In [1]: import numpy as np

In [2]: import numpy.linalg as la

In [3]: np.set_printoptions(precision=2, suppress=True, linewidth=100, sign=" ")

In [4]: F = np.loadtxt("out15.csv", delimiter=",")

In [5]: F
Out[5]: 
array([[ 0.03,  0.04,  0.1 ,  0.06,  0.03,  0.1 ],
       [ 0.04,  0.07,  0.16,  0.1 ,  0.04,  0.16],
       [ 0.1 ,  0.16,  0.36,  0.23,  0.1 ,  0.36],
       [ 0.06,  0.1 ,  0.23,  0.15,  0.06,  0.23],
       [ 0.03,  0.04,  0.1 ,  0.06,  0.03,  0.1 ],
       [ 0.1 ,  0.16,  0.36,  0.23,  0.1 ,  0.36]])

In [6]: # rows 0 and 4 are equal

In [7]: F @ la.pinv(F) @ F
Out[7]: 
array([[ 0.03,  0.04,  0.1 ,  0.06,  0.03,  0.1 ],
       [ 0.04,  0.07,  0.16,  0.1 ,  0.04,  0.16],
       [ 0.1 ,  0.16,  0.36,  0.23,  0.1 ,  0.36],
       [ 0.06,  0.1 ,  0.23,  0.15,  0.06,  0.23],
       [ 0.03,  0.04,  0.1 ,  0.06,  0.03,  0.1 ],
       [ 0.1 ,  0.16,  0.36,  0.23,  0.1 ,  0.36]])

In [8]: np.allclose(F[:-1].T @ la.lstsq(F[:-1].T, F[-1])[0], F[-1])
Out[8]: True

In [9]: la.lstsq(F[:-1].T, F[-1])[2]
Out[9]: np.int32(1)

In [10]: rng = np.random.default_rng(7349)

In [11]: lab = rng.permutation(6)

In [12]: lab
Out[12]: array([ 1,  4,  0,  5,  3,  2])

In [13]: other = F[lab][:, lab]

In [14]: round(la.det(other), 2), np.round(la.det(F[lab]), 2)
Out[14]: (np.float64(0.0), np.float64(0.0))

In [15]: np.round(np.sort(np.abs(la.eigvals(other))), 2) + 0
Out[15]: array([ 0.,  0.,  0.,  0.,  0.,  1.])

In [16]: np.trace(other)
Out[16]: np.float64(1.0)

In [17]: data = np.load("sample12.npy")

In [18]: data
Out[18]: 
array([[11,  1,  7,  5,  2],
       [ 1, 11, -6, -2,  5],
       [ 7, -6, 19, 10, -8],
       [ 5, -2, 10, 16, -6],
       [ 2,  5, -8, -6,  9]])

In [19]: # equal to its transpose

In [20]: vec = np.ones(5)

In [21]: for _ in range(7):
    ...:     vec = data @ vec
    ...:     vec /= la.norm(vec)
    ...:     print(round(vec @ data @ vec, 2))
    ...: 
26.23
33.24
35.47
35.92
36.0
36.01
36.01

In [22]: round(float(la.eigvalsh(data)[-1]), 2)
Out[22]: 36.01

In [23]: feats = np.loadtxt("block17.csv", delimiter=",")

In [24]: feats
Out[24]: 
array([[ 0.73,  0.03, -0.04, -0.34,  0.02, -0.28],
       [ 0.03,  0.92,  0.08, -0.07, -0.22,  0.12],
       [-0.04,  0.08,  0.73, -0.16,  0.37,  0.17],
       [-0.34, -0.07, -0.16,  0.21, -0.09,  0.09],
       [ 0.02, -0.22,  0.37, -0.09,  0.26,  0.04],
       [-0.28,  0.12,  0.17,  0.09,  0.04,  0.15]])

In [25]: left, sigma, VT = la.svd(feats)

In [26]: np.argmax(sigma[:-1] / (sigma[1:] + 1e-6)) + 1
Out[26]: np.int64(3)

In [27]: other = left[:, :3] @ np.diag(sigma[:3]) @ VT[:3]

In [28]: round(float(np.abs(feats - other).max()), 2)
Out[28]: 0.0

In [29]: round(la.norm(feats - other, 2), 2), round(sigma[3], 2)
Out[29]: (np.float64(0.0), np.float64(0.0))

In [30]: la.rank(feats)
---------------------------------------------------------------------------
AttributeError                            Traceback (most recent call last)
Cell In[30], line 1
----> 1 la.rank(feats)

AttributeError: module 'numpy.linalg' has no attribute 'rank'

In [31]: feats.sum(axis=1)
Out[31]: array([ 0.12,  0.86,  1.13, -0.37,  0.38,  0.28])

In [32]: feats.shape
Out[32]: (6, 6)

In [33]: np.round(la.norm(feats), 2)
Out[33]: np.float64(1.73)

In [34]: round(np.abs(la.eigvals(feats)).max(), 2)
Out[34]: np.float64(1.0)

In [35]: la.matrix_power(feats, 2)
Out[35]: 
array([[ 0.73,  0.03, -0.04, -0.34,  0.02, -0.28],
       [ 0.03,  0.92,  0.08, -0.07, -0.22,  0.12],
       [-0.04,  0.08,  0.73, -0.16,  0.37,  0.17],
       [-0.34, -0.07, -0.16,  0.21, -0.09,  0.09],
       [ 0.02, -0.22,  0.37, -0.09,  0.26,  0.04],
       [-0.28,  0.12,  0.17,  0.09,  0.04,  0.15]])

In [36]: np.round(la.det(feats), 2)
Out[36]: np.float64(-0.0)

In [37]: la.determinant(feats)
---------------------------------------------------------------------------
AttributeError                            Traceback (most recent call last)
Cell In[37], line 1
----> 1 la.determinant(feats)

AttributeError: module 'numpy.linalg' has no attribute 'determinant'

In [38]: np.round(np.sort(np.abs(la.eigvals(feats))), 2) + 0
Out[38]: array([ 0.,  0.,  0.,  1.,  1.,  1.])
